>>> import numpy as np
>>> from numpy import linalg as LA
>>> np.set_printoptions(suppress=True, linewidth=120)
>>> def tidy(a):
...     return np.round(a, 2) + 0
... 
>>> other = np.array([[1, 0, 2, 0, 2, 2, 2, 1, 1, 1, 1, 0],
...     [2, 1, 0, 0, 2, 0, 0, 1, 0, 1, 0, 2],
...     [1, 0, 2, 1, 2, 0, 2, 2, 2, 0, 0, 2],
...     [0, 2, 1, 2, 0, 2, 0, 0, 1, 1, 1, 2],
...     [2, 0, 1, 2, 0, 1, 2, 2, 1, 2, 1, 1],
...     [2, 0, 0, 1, 2, 0, 1, 0, 0, 2, 2, 0],
...     [2, 1, 2, 1, 1, 0, 1, 0, 0, 2, 2, 1],
...     [0, 0, 2, 0, 1, 0, 2, 2, 2, 1, 1, 1],
...     [1, 2, 2, 2, 0, 1, 1, 0, 2, 2, 0, 0]])
>>> A = other.T @ other
>>> A
array([[19,  6, 12, 11, 14,  5, 13,  9,  7, 17, 11, 10],
       [ 6, 10,  8,  9,  3,  6,  3,  1,  6,  9,  4,  7],
       [12,  8, 22, 12, 12,  9, 18, 12, 16, 15, 10, 11],
       [11,  9, 12, 15,  5,  8, 10,  6, 10, 14,  8,  9],
       [14,  3, 12,  5, 18,  4, 13, 10,  8, 11,  9, 10],
       [ 5,  6,  9,  8,  4, 10,  7,  4,  7,  8,  5,  5],
       [13,  3, 18, 10, 13,  7, 19, 14, 14, 14, 10,  9],
       [ 9,  1, 12,  6, 10,  4, 14, 14, 11,  8,  5, 10],
       [ 7,  6, 16, 10,  8,  7, 14, 11, 15, 10,  5,  9],
       [17,  9, 15, 14, 11,  8, 14,  8, 10, 20, 13,  9],
       [11,  4, 10,  8,  9,  5, 10,  5,  5, 13, 12,  6],
       [10,  7, 11,  9, 10,  5,  9, 10,  9,  9,  6, 15]])
>>> # symmetric, so the eigenvalues are real
>>> U, s, Vt = LA.svd(A)
>>> tidy(s)
array([122.24,  20.47,  18.09,  10.72,   6.24,   4.39,   3.64,   1.78,   1.43,   0.  ,   0.  ,   0.  ])
>>> np.argmax(s[:-1] / (s[1:] + 1e-6)) + 1
np.int64(9)
>>> other = U[:, :9] @ np.diag(s[:9]) @ Vt[:9]
>>> tidy(other)
array([[19.,  6., 12., 11., 14.,  5., 13.,  9.,  7., 17., 11., 10.],
       [ 6., 10.,  8.,  9.,  3.,  6.,  3.,  1.,  6.,  9.,  4.,  7.],
       [12.,  8., 22., 12., 12.,  9., 18., 12., 16., 15., 10., 11.],
       [11.,  9., 12., 15.,  5.,  8., 10.,  6., 10., 14.,  8.,  9.],
       [14.,  3., 12.,  5., 18.,  4., 13., 10.,  8., 11.,  9., 10.],
       [ 5.,  6.,  9.,  8.,  4., 10.,  7.,  4.,  7.,  8.,  5.,  5.],
       [13.,  3., 18., 10., 13.,  7., 19., 14., 14., 14., 10.,  9.],
       [ 9.,  1., 12.,  6., 10.,  4., 14., 14., 11.,  8.,  5., 10.],
       [ 7.,  6., 16., 10.,  8.,  7., 14., 11., 15., 10.,  5.,  9.],
       [17.,  9., 15., 14., 11.,  8., 14.,  8., 10., 20., 13.,  9.],
       [11.,  4., 10.,  8.,  9.,  5., 10.,  5.,  5., 13., 12.,  6.],
       [10.,  7., 11.,  9., 10.,  5.,  9., 10.,  9.,  9.,  6., 15.]])
>>> np.argsort(-LA.norm(other, axis=0).round(6), kind="stable")[:3]
array([2, 9, 6])
>>> tidy(LA.norm(other, 2) / LA.norm(other))
np.float64(0.97)
>>> [round(float(x), 2) for x in LA.svd(other, compute_uv=False)[:3]]
[122.24, 20.47, 18.09]
>>> LA.cond(other) > 100
np.True_
>>> LA.lstsq(A[:-1].T, A[-1])[2]
np.int32(9)
>>> np.abs(np.diag(LA.qr(A)[1])) > 1e-9
array([ True,  True,  True,  True,  True,  True,  True,  True,  True, False, False, False])
>>> tidy(np.trace(LA.pinv(A) @ A))
np.float64(9.0)
>>> gram = A.T @ A
>>> LA.matrix_rank(gram)
np.int64(9)
>>> np.diag(gram)
array([1692,  518, 2231, 1237, 1349,  550, 1950, 1080, 1302, 1986,  906, 1080])
>>> np.allclose(gram, gram.T)
True
>>> m1 = np.load("out0.npy")
>>> m1
array([[ 5, -1, -3, -5, -3, -3],
       [ 0, -1, -1, -5,  1,  5],
       [ 0,  0, -3,  5,  5, -3],
       [ 0,  0,  0, -4,  0, -1],
       [ 0,  0,  0,  0,  0,  4],
       [ 0,  0,  0,  0,  0, -5]])
>>> U, s, Vt = LA.svd(m1)
>>> tidy(s)
array([11.12,  9.48,  5.43,  3.71,  0.46,  0.  ])
>>> np.argmax(s[:-1] / (s[1:] + 1e-6)) + 1
np.int64(5)
>>> other = U[:, :5] @ np.diag(s[:5]) @ Vt[:5]
>>> tidy(np.abs(m1 - other).max())
np.float64(0.0)
>>> tidy(LA.norm(m1 - other) / LA.norm(m1))
np.float64(0.0)
>>> LA.matrix_rank(m1, rtol=0.05)
np.int64(4)
>>> other = np.array([[0, 1, 1], [2, 0, 3], [2, 0, 3], [0, 0, 1], [0, 0, 1], [2, 3, 3]])
>>> np.einsum("ij,ij->i", m1, m1)
array([78, 53, 68, 17, 16, 25])
>>> np.einsum("ik,kj->ji", m1, other)
array([[-14,   6, -12,  -2,   8, -10],
       [ -4,  15,  -9,  -3,  12, -15],
       [-24,   5,  -8,  -7,  12, -15]])
>>> np.vstack([m1, other.T]).shape
(9, 6)
>>> other.T @ m1.T
array([[-14,   6, -12,  -2,   8, -10],
       [ -4,  15,  -9,  -3,  12, -15],
       [-24,   5,  -8,  -7,  12, -15]])
>>> w, vecs = LA.eigh(A)
>>> x = np.array([2, 0, -3, -1, -2, 0, 3, -1, -3, 0, -1, -1])
>>> tidy(x @ A @ x / (x @ x)), tidy(w[0]), tidy(w[-1])
(np.float64(15.44), np.float64(0.0), np.float64(122.24))
>>> tidy(vecs * np.abs(w) @ vecs.T)
array([[19.,  6., 12., 11., 14.,  5., 13.,  9.,  7., 17., 11., 10.],
       [ 6., 10.,  8.,  9.,  3.,  6.,  3.,  1.,  6.,  9.,  4.,  7.],
       [12.,  8., 22., 12., 12.,  9., 18., 12., 16., 15., 10., 11.],
       [11.,  9., 12., 15.,  5.,  8., 10.,  6., 10., 14.,  8.,  9.],
       [14.,  3., 12.,  5., 18.,  4., 13., 10.,  8., 11.,  9., 10.],
       [ 5.,  6.,  9.,  8.,  4., 10.,  7.,  4.,  7.,  8.,  5.,  5.],
       [13.,  3., 18., 10., 13.,  7., 19., 14., 14., 14., 10.,  9.],
       [ 9.,  1., 12.,  6., 10.,  4., 14., 14., 11.,  8.,  5., 10.],
       [ 7.,  6., 16., 10.,  8.,  7., 14., 11., 15., 10.,  5.,  9.],
       [17.,  9., 15., 14., 11.,  8., 14.,  8., 10., 20., 13.,  9.],
       [11.,  4., 10.,  8.,  9.,  5., 10.,  5.,  5., 13., 12.,  6.],
       [10.,  7., 11.,  9., 10.,  5.,  9., 10.,  9.,  9.,  6., 15.]])
>>> x @ A @ x
np.int64(602)
>>> (np.sign(vecs[:, -1].round(6)) == np.sign(vecs[0, -1].round(6))).astype(int)
array([1, 1, 1, 1, 1, 1, 1, 1, 1, 1, 1, 1])
>>> F = np.load("w.npy")
>>> F
array([[-1,  0,  2,  0,  1],
       [ 0,  2, -1, -1,  1],
       [ 1, -4,  1,  2,  2],
       [ 1, -4,  2,  2, -2],
       [ 0,  2, -2, -1,  1],
       [-2, -4,  1,  2, -1],
       [-1,  4, -1, -2, -1],
       [-1,  2,  1, -1,  2],
       [ 2,  0, -2,  0, -2],
       [ 1, -2,  0,  1,  1],
       [ 2,  2, -1, -1,  0],
       [-1,  4, -1, -2, -2]])
>>> # rows and columns are dependent
>>> other = F[0, 0] * F[1:] - np.outer(F[1:, 0], F[0])
>>> other
array([[ 0, -2,  1,  1, -1],
       [ 0,  4, -3, -2, -3],
       [ 0,  4, -4, -2,  1],
       [ 0, -2,  2,  1, -1],
       [ 0,  4,  3, -2,  3],
       [ 0, -4,  3,  2,  2],
       [ 0, -2,  1,  1, -1],
       [ 0,  0, -2,  0,  0],
       [ 0,  2, -2, -1, -2],
       [ 0, -2, -3,  1, -2],
       [ 0, -4,  3,  2,  3]])
>>> np.flatnonzero(~other.round(6).any(axis=1))
array([], dtype=int64)
>>> LA.matrix_rank(other), LA.matrix_rank(F)
(np.int64(3), np.int64(4))
>>> LA.cond(F) > 100
np.True_
>>> M = np.load("a.npy")
>>> M
array([[ 0,  2, -4, -2, -2,  3,  1, -3, -2, -3,  1, -2, -2],
       [-2,  0,  1,  1,  1,  3,  0, -4,  0,  2, -1,  4,  0],
       [ 4, -1,  0,  0,  1,  1,  2,  1,  1, -2,  1,  0,  2],
       [ 2, -1,  0,  0,  3,  2,  0,  1, -4,  4, -2, -2, -1],
       [ 2, -1, -1, -3,  0,  1,  1, -3,  0,  1,  1,  1, -2],
       [-3, -3, -1, -2, -1,  0, -3, -2,  1, -4,  2,  1,  2],
       [-1,  0, -2,  0, -1,  3,  0,  1,  2,  0,  0, -1, -1],
       [ 3,  4, -1, -1,  3,  2, -1,  0,  0,  2, -2,  1,  1],
       [ 2,  0, -1,  4,  0, -1, -2,  0,  0, -2, -2, -1,  0],
       [ 3, -2,  2, -4, -1,  4,  0, -2,  2,  0, -3,  1, -2],
       [-1,  1, -1,  2, -1, -2,  0,  2,  2,  3,  0, -1,  1],
       [ 2, -4,  0,  2, -1, -1,  1, -1,  1, -1,  1,  0,  0],
       [ 2,  0, -2,  1,  2, -2,  1, -1,  0,  2, -1,  0,  0]])
>>> t = np.radians(60)
>>> r_ = np.eye(13)
>>> r_[6, 6] = r_[7, 7] = np.cos(t)
>>> r_[6, 7], r_[7, 6] = -np.sin(t), np.sin(t)
>>> other = M @ r_.T
>>> np.allclose(LA.norm(M, axis=1), LA.norm(other, axis=1))
True
>>> np.allclose(M @ M.T, other @ other.T)
True
>>> tidy(LA.det(r_)), np.trace(r_)
(np.float64(1.0), np.float64(12.0))
>>> tidy(LA.svd(M, compute_uv=False)), tidy(LA.svd(other, compute_uv=False))
(array([11.55, 11.55,  8.24,  8.24,  6.21,  6.21,  5.48,  5.48,  4.12,  4.12,  1.44,  1.44,  0.  ]), array([11.55, 11.55,  8.24,  8.24,  6.21,  6.21,  5.48,  5.48,  4.12,  4.12,  1.44,  1.44,  0.  ]))
>>> tidy(np.abs(other - M).max(axis=0))
array([0.  , 0.  , 0.  , 0.  , 0.  , 0.  , 3.46, 2.37, 0.  , 0.  , 0.  , 0.  , 0.  ])
>>> tidy(LA.norm(M, 2) / LA.norm(M))
np.float64(0.48)
>>> LA.cond(M) > 100
np.True_
>>> [round(float(x), 2) for x in LA.svd(M, compute_uv=False)[:3]]
[11.55, 11.55, 8.24]
>>> arr = np.array([[1, 1, 1, 1, 1, 1, 1, 1],
...     [1, -1, -1, 1, -1, 1, 1, -1],
...     [1, -1, 1, -1, -1, 1, -1, 1],
...     [1, 1, -1, -1, -1, -1, 1, 1],
...     [1, -1, -1, 1, 1, -1, -1, 1],
...     [1, 1, 1, 1, -1, -1, -1, -1],
...     [1, 1, -1, -1, 1, 1, -1, -1],
...     [1, -1, 1, -1, 1, -1, 1, -1]])
>>> arr[:, 3] @ arr[:, 0]
np.int64(0)
>>> tidy(LA.svd(arr, compute_uv=False))
array([2.83, 2.83, 2.83, 2.83, 2.83, 2.83, 2.83, 2.83])
>>> t = np.radians(15)
>>> r_ = np.eye(8)
>>> r_[0, 0] = r_[2, 2] = np.cos(t)
>>> r_[0, 2], r_[2, 0] = -np.sin(t), np.sin(t)
>>> tidy(r_)
array([[ 0.97,  0.  , -0.26,  0.  ,  0.  ,  0.  ,  0.  ,  0.  ],
       [ 0.  ,  1.  ,  0.  ,  0.  ,  0.  ,  0.  ,  0.  ,  0.  ],
       [ 0.26,  0.  ,  0.97,  0.  ,  0.  ,  0.  ,  0.  ,  0.  ],
       [ 0.  ,  0.  ,  0.  ,  1.  ,  0.  ,  0.  ,  0.  ,  0.  ],
       [ 0.  ,  0.  ,  0.  ,  0.  ,  1.  ,  0.  ,  0.  ,  0.  ],
       [ 0.  ,  0.  ,  0.  ,  0.  ,  0.  ,  1.  ,  0.  ,  0.  ],
       [ 0.  ,  0.  ,  0.  ,  0.  ,  0.  ,  0.  ,  1.  ,  0.  ],
       [ 0.  ,  0.  ,  0.  ,  0.  ,  0.  ,  0.  ,  0.  ,  1.  ]])
>>> other = arr @ r_.T
>>> tidy(LA.det(r_)), tidy(np.trace(r_))
(np.float64(1.0), np.float64(7.93))
>>> np.allclose(arr @ arr.T, other @ other.T)
True
>>> tidy(LA.svd(arr, compute_uv=False)), tidy(LA.svd(other, compute_uv=False))
(array([2.83, 2.83, 2.83, 2.83, 2.83, 2.83, 2.83, 2.83]), array([2.83, 2.83, 2.83, 2.83, 2.83, 2.83, 2.83, 2.83]))
